In [1]: import numpy as np

In [2]: from numpy import linalg as LA

In [3]: np.set_printoptions(precision=1, suppress=True, linewidth=100)

In [4]: out = np.array([[0.3, -0.2],
   ...:     [-0.3, -1.0],
   ...:     [0.8, -1.2],
   ...:     [-1.4, 0.5],
   ...:     [0.1, -0.5],
   ...:     [-1.0, 0.1],
   ...:     [0.7, 0.0],
   ...:     [2.7, 0.0],
   ...:     [-0.5, -0.8],
   ...:     [-1.2, 0.2],
   ...:     [0.2, 2.0]])

In [5]: basis = np.array([[1.3, -0.5, -0.7, -0.2, 0.1], [0.3, 0.6, -0.9, -0.7, 0.7]])

In [6]: mat = out @ basis

In [7]: mat.round(1) + 0
Out[7]: 
array([[ 0.3, -0.3,  0. ,  0.1, -0.1],
       [-0.7, -0.4,  1.1,  0.8, -0.7],
       [ 0.7, -1.1,  0.5,  0.7, -0.8],
       [-1.7,  1. ,  0.5, -0.1,  0.2],
       [ 0. , -0.4,  0.4,  0.3, -0.3],
       [-1.3,  0.6,  0.6,  0.1,  0. ],
       [ 0.9, -0.4, -0.5, -0.1,  0.1],
       [ 3.5, -1.4, -1.9, -0.5,  0.3],
       [-0.9, -0.2,  1.1,  0.7, -0.6],
       [-1.5,  0.7,  0.7,  0.1,  0. ],
       [ 0.9,  1.1, -1.9, -1.4,  1.4]])

In [8]: C2 = np.cov(mat, rowvar=False)

In [9]: np.argsort(-mat.std(axis=0).round(6), kind="stable")
Out[9]: array([0, 2, 1, 3, 4])

In [10]: mat.std(axis=0)
Out[10]: array([1.4, 0.8, 1. , 0.6, 0.6])

In [11]: Xs = mat - mat.mean(axis=0)

In [12]: U, s, Vh = LA.svd(Xs, full_matrices=False)

In [13]: np.abs(Vh[0]).argmax()
Out[13]: np.int64(0)

In [14]: LA.matrix_rank(Xs)
Out[14]: np.int64(2)

In [15]: np.searchsorted(np.cumsum(s ** 2) / (s ** 2).sum(), 0.9) + 1
Out[15]: np.int64(2)

In [16]: s.round(1) + 0
Out[16]: array([5.9, 3.7, 0. , 0. , 0. ])

In [17]: np.round(Xs.mean(axis=0), 1) + 0
Out[17]: array([0., 0., 0., 0., 0.])
